% ipython --no-banner

In [1]: import numpy as np

In [2]: np.set_printoptions(precision=3, suppress=True, linewidth=140, floatmode="fixed")

In [3]: def rd(a):
   ...:     return np.round(a, 3) + 0
   ...: 

In [4]: M = np.loadtxt("layer7.csv", delimiter=",")

In [5]: M
Out[5]: 
array([[ -3.000,  -3.000,   3.000,   3.000,   0.000,  -2.000,  -2.000],
       [ -7.000,  -8.000,   8.000,   4.000,   1.000,  -1.000,  -2.000],
       [ -8.000, -10.000,  10.000,   2.000,   2.000,   2.000,   0.000],
       [ -2.000,  -4.000,   4.000,  -4.000,   2.000,   6.000,   4.000],
       [  7.000,   8.000,  -8.000,  -4.000,  -1.000,   1.000,   2.000],
       [ -1.000,   1.000,  -1.000,   7.000,  -2.000,  -8.000,  -6.000],
       [ -3.000,  -3.000,   3.000,   3.000,   0.000,  -2.000,  -2.000],
       [  4.000,   5.000,  -5.000,  -1.000,  -1.000,  -1.000,   0.000],
       [ -6.000,  -6.000,   6.000,   6.000,   0.000,  -4.000,  -4.000],
       [ -5.000,  -7.000,   7.000,  -1.000,   2.000,   4.000,   2.000],
       [ -5.000,  -4.000,   4.000,   8.000,  -1.000,  -7.000,  -6.000]])

In [6]: u, g = M[4], M[0]

In [7]: u @ g
Out[7]: np.float64(-87.0)

In [8]: u @ u
Out[8]: np.float64(199.0)

In [9]: p = (u @ g) / (u @ u) * u

In [10]: rd(np.linalg.norm(u + g) ** 2 + np.linalg.norm(u - g) ** 2)
Out[10]: np.float64(486.0)

In [11]: rd(p)
Out[11]: array([-3.060, -3.497,  3.497,  1.749,  0.437, -0.437, -0.874])

In [12]: r = np.linalg.matrix_rank(M)

In [13]: r
Out[13]: np.int64(2)

In [14]: null = np.linalg.svd(M)[2][r:].T

In [15]: np.linalg.matrix_rank(M.T @ M), np.linalg.matrix_rank(M @ M.T)
Out[15]: (np.int64(2), np.int64(2))

In [16]: [int(np.linalg.matrix_rank(np.delete(M, i, axis=0))) for i in range(11)]
Out[16]: [2, 2, 2, 2, 2, 2, 2, 2, 2, 2, 2]

In [17]: m1 = np.loadtxt("m.csv", delimiter=",")

In [18]: m1
Out[18]: 
array([[ 9.000,  9.000,  7.000, 11.000, 10.000, 10.000, 10.000,  8.000,  8.000, 11.000, 10.000,  6.000, 11.000],
       [ 9.000,  9.000,  7.000, 11.000, 10.000, 10.000, 10.000,  8.000,  8.000, 11.000, 10.000,  6.000, 11.000],
       [ 5.000,  5.000,  3.000,  7.000,  6.000,  6.000,  6.000,  4.000,  4.000,  7.000,  6.000,  2.000,  7.000],
       [ 3.000,  3.000,  1.000,  5.000,  4.000,  4.000,  4.000,  2.000,  2.000,  5.000,  4.000,  0.000,  5.000],
       [ 4.000,  4.000,  2.000,  6.000,  5.000,  5.000,  5.000,  3.000,  3.000,  6.000,  5.000,  1.000,  6.000],
       [ 6.000,  6.000,  4.000,  8.000,  7.000,  7.000,  7.000,  5.000,  5.000,  8.000,  7.000,  3.000,  8.000],
       [11.000, 11.000,  9.000, 13.000, 12.000, 12.000, 12.000, 10.000, 10.000, 13.000, 12.000,  8.000, 13.000],
       [ 7.000,  7.000,  5.000,  9.000,  8.000,  8.000,  8.000,  6.000,  6.000,  9.000,  8.000,  4.000,  9.000],
       [ 3.000,  3.000,  1.000,  5.000,  4.000,  4.000,  4.000,  2.000,  2.000,  5.000,  4.000,  0.000,  5.000],
       [ 6.000,  6.000,  4.000,  8.000,  7.000,  7.000,  7.000,  5.000,  5.000,  8.000,  7.000,  3.000,  8.000],
       [ 3.000,  3.000,  1.000,  5.000,  4.000,  4.000,  4.000,  2.000,  2.000,  5.000,  4.000,  0.000,  5.000]])

In [19]: x = np.array([1, 1, 0, 1, 1, -1, -1, 1, -2, 2, 2, 0, -1])

In [20]: (m1 * x).sum(axis=1)
Out[20]: array([42.000, 42.000, 26.000, 18.000, 22.000, 30.000, 50.000, 34.000, 18.000, 30.000, 18.000])

In [21]: np.linalg.norm(m1 @ x) <= np.linalg.norm(m1, 2) * np.linalg.norm(x) + 1e-9
Out[21]: np.True_

In [22]: m1 @ np.ones(13)
Out[22]: array([120.000, 120.000,  68.000,  42.000,  55.000,  81.000, 146.000,  94.000,  42.000,  81.000,  42.000])

In [23]: np.einsum("ij,j->i", m1, x)
Out[23]: array([42.000, 42.000, 26.000, 18.000, 22.000, 30.000, 50.000, 34.000, 18.000, 30.000, 18.000])

In [24]: m1 @ x
Out[24]: array([42.000, 42.000, 26.000, 18.000, 22.000, 30.000, 50.000, 34.000, 18.000, 30.000, 18.000])
